$ python3 -q
>>> import numpy as np
>>> from numpy import linalg as LA
>>> np.set_printoptions(suppress=True, linewidth=160)
>>> def rd(a):
...     return np.round(a, 2) + 0
... 
>>> arr = np.load("case8.npy")
>>> print(rd(arr))
[[ 1.    0.    0.    0.    0.    0.    0.    0.  ]
 [ 0.    1.    0.    0.    0.    0.    0.    0.  ]
 [ 0.    0.    1.    0.    0.    0.    0.    0.  ]
 [ 0.    0.    0.    0.71  0.    0.71  0.    0.  ]
 [ 0.    0.    0.    0.    1.    0.    0.    0.  ]
 [ 0.    0.    0.   -0.71  0.    0.71  0.    0.  ]
 [ 0.    0.    0.    0.    0.    0.    1.    0.  ]
 [ 0.    0.    0.    0.    0.    0.    0.    1.  ]]
>>> x = np.array([2, 2, 0, -2, 0, -2, -1, 1])
>>> y = arr @ x
>>> coef, lr = np.zeros(8), 1 / LA.norm(arr, 2) ** 2
>>> for i in range(250):
...     coef -= lr * arr.T @ (arr @ coef - y)
...     if i % 50 == 0: print(i, round(LA.norm(arr @ coef - y), 2))
... 
0 0.0
50 0.0
100 0.0
150 0.0
200 0.0
>>> rd(LA.cond(arr))
np.float64(1.0)
>>> Uu, sig, Vh = LA.svd(arr, full_matrices=False)
>>> sig
array([1., 1., 1., 1., 1., 1., 1., 1.])
>>> print(Vh @ Vh.T)
[[1. 0. 0. 0. 0. 0. 0. 0.]
 [0. 1. 0. 0. 0. 0. 0. 0.]
 [0. 0. 1. 0. 0. 0. 0. 0.]
 [0. 0. 0. 1. 0. 0. 0. 0.]
 [0. 0. 0. 0. 1. 0. 0. 0.]
 [0. 0. 0. 0. 0. 1. 0. 0.]
 [0. 0. 0. 0. 0. 0. 1. 0.]
 [0. 0. 0. 0. 0. 0. 0. 1.]]
>>> rd(Uu.T @ arr @ Vh.T)
array([[1., 0., 0., 0., 0., 0., 0., 0.],
       [0., 1., 0., 0., 0., 0., 0., 0.],
       [0., 0., 1., 0., 0., 0., 0., 0.],
       [0., 0., 0., 1., 0., 0., 0., 0.],
       [0., 0., 0., 0., 1., 0., 0., 0.],
       [0., 0., 0., 0., 0., 1., 0., 0.],
       [0., 0., 0., 0., 0., 0., 1., 0.],
       [0., 0., 0., 0., 0., 0., 0., 1.]])
>>> np.allclose(Uu * sig @ Vh, arr)
True
>>> sig / sig[0]
array([1., 1., 1., 1., 1., 1., 1., 1.])
